$ ipython --no-banner

In [1]: import numpy as np

In [2]: np.set_printoptions(precision=1, suppress=True, linewidth=200, floatmode="fixed")

In [3]: feats = np.loadtxt("out2.csv", delimiter=",")

In [4]: feats.round(1) + 0
Out[4]: 
array([[   7.8,  -33.2,   28.6,   -9.6,  -68.0,   58.6],
       [   5.0,  -25.0,   16.6,   -6.2,  -35.4,   31.6],
       [   4.7,  -24.2,   15.7,   -5.9,  -32.9,   29.5],
       [   3.6,  -21.3,   12.4,   -4.7,  -24.4,   22.8],
       [   2.2,  -17.4,    8.7,   -3.2,  -15.3,   15.8],
       [   0.9,  -13.8,    5.9,   -1.9,   -8.7,   10.8],
       [   0.3,  -11.8,    4.5,   -1.3,   -5.8,    8.6],
       [   0.1,  -11.0,    4.0,   -1.1,   -4.8,    7.8],
       [  -0.9,   -6.5,    1.7,    0.0,   -0.7,    4.3],
       [  -1.0,   -5.8,    1.5,    0.1,   -0.3,    3.8],
       [  -1.1,   -5.2,    1.2,    0.2,   -0.1,    3.5],
       [  -1.1,   -4.4,    1.0,    0.3,    0.2,    3.0],
       [  -1.1,   -3.9,    0.8,    0.4,    0.3,    2.7],
       [  -1.1,   -3.6,    0.7,    0.4,    0.4,    2.6],
       [  -0.7,   -1.4,    0.2,    0.3,    0.4,    1.2],
       [   0.0,   -0.1,    0.0,    0.0,    0.0,    0.1],
       [   0.5,    0.7,   -0.1,   -0.3,   -0.3,   -0.7],
       [   0.9,    1.0,   -0.1,   -0.5,   -0.6,   -1.2],
       [   2.4,    2.0,   -0.1,   -1.3,   -1.4,   -3.3],
       [   2.7,    2.1,   -0.1,   -1.5,   -1.6,   -3.6],
       [   7.2,    3.0,    0.0,   -4.1,   -3.0,   -9.8],
       [   8.5,    3.0,    0.1,   -4.9,   -3.2,  -11.6],
       [   9.0,    3.0,    0.1,   -5.2,   -3.3,  -12.3],
       [  10.3,    3.0,    0.1,   -6.0,   -3.4,  -14.3],
       [  16.1,    2.2,    0.0,   -9.4,   -3.1,  -23.4],
       [  21.5,    1.0,   -0.2,  -12.7,   -2.0,  -32.6],
       [  22.6,    0.7,   -0.3,  -13.4,   -1.7,  -34.7],
       [  28.2,   -0.9,   -0.7,  -16.7,    0.4,  -44.7],
       [  32.0,   -2.0,   -1.1,  -19.0,    2.1,  -51.9],
       [  34.4,   -2.8,   -1.3,  -20.4,    3.3,  -56.4],
       [  37.0,   -3.7,   -1.6,  -22.0,    4.7,  -61.5],
       [  59.1,  -12.0,   -5.1,  -35.1,   19.9, -107.2],
       [  61.7,  -13.1,   -5.5,  -36.6,   22.1, -112.9]])

In [5]: left, s, VT = np.linalg.svd(feats)

In [6]: np.argmax(s[:-1] / (s[1:] + 1e-6)) + 1
Out[6]: np.int64(3)

In [7]: Y = left[:, :3] @ np.diag(s[:3]) @ VT[:3]

In [8]: round(np.linalg.norm(feats - Y, 2), 1), round(s[3], 1)
Out[8]: (np.float64(0.0), np.float64(0.0))

In [9]: np.linalg.matrix_rank(feats, rtol=0.05)
Out[9]: np.int64(3)

In [10]: np.round(np.abs(feats - Y).max(), 1)
Out[10]: np.float64(0.0)

In [11]: W2 = feats[[21, 28]].astype(float)

In [12]: for _ in range(4):
    ...:     idx = np.linalg.norm(feats[:, None] - W2, axis=-1).argmin(axis=1)
    ...:     W2 = np.array([feats[idx == j].mean(axis=0) for j in range(2)])
    ...: 

In [13]: print(idx)
[0 0 0 0 0 0 0 0 0 0 0 0 0 0 0 0 0 0 0 0 0 0 0 0 0 1 1 1 1 1 1 1 1]

In [14]: W2
Out[14]: 
array([[  3.0,  -6.7,   4.1,  -2.6,  -8.6,   5.0],
       [ 37.0,  -4.1,  -2.0, -22.0,   6.1, -62.8]])

In [15]: print(np.bincount(idx))
[25  8]

In [16]: W2[1] - W2[0]
Out[16]: array([ 34.0,   2.6,  -6.1, -19.4,  14.7, -67.8])

In [17]: np.allclose(feats[:-1].T @ np.linalg.lstsq(feats[:-1].T, feats[-1])[0], feats[-1])
Out[17]: True

In [18]: np.unique(feats.round(6), axis=0).shape
Out[18]: (33, 6)

In [19]: left, s, VT = np.linalg.svd(feats)

In [20]: vecs = VT[:(s > 1e-8).sum()]

In [21]: rng = np.random.default_rng(73981)

In [22]: x0 = feats[27] + 4 * feats[15] + rng.integers(2) * np.eye(6)[4]

In [23]: print(x0)
[ 28.0  -1.1  -0.7 -16.6   1.5 -44.5]

In [24]: round(float(np.linalg.norm(x0 - vecs.T @ vecs @ x0)), 1)
Out[24]: 0.5

In [25]: np.diag(vecs.T @ vecs)
Out[25]: array([0.4, 0.9, 0.1, 0.1, 0.7, 0.7])

In [26]: print(vecs.T @ vecs)
[[ 0.4 -0.1  0.1 -0.2 -0.2 -0.3]
 [-0.1  0.9 -0.2  0.1 -0.1 -0.1]
 [ 0.1 -0.2  0.1 -0.1 -0.2  0.1]
 [-0.2  0.1 -0.1  0.1  0.2  0.2]
 [-0.2 -0.1 -0.2  0.2  0.7 -0.2]
 [-0.3 -0.1  0.1  0.2 -0.2  0.7]]

In [27]: print(np.linalg.matrix_rank(np.vstack([feats, x0])))
4
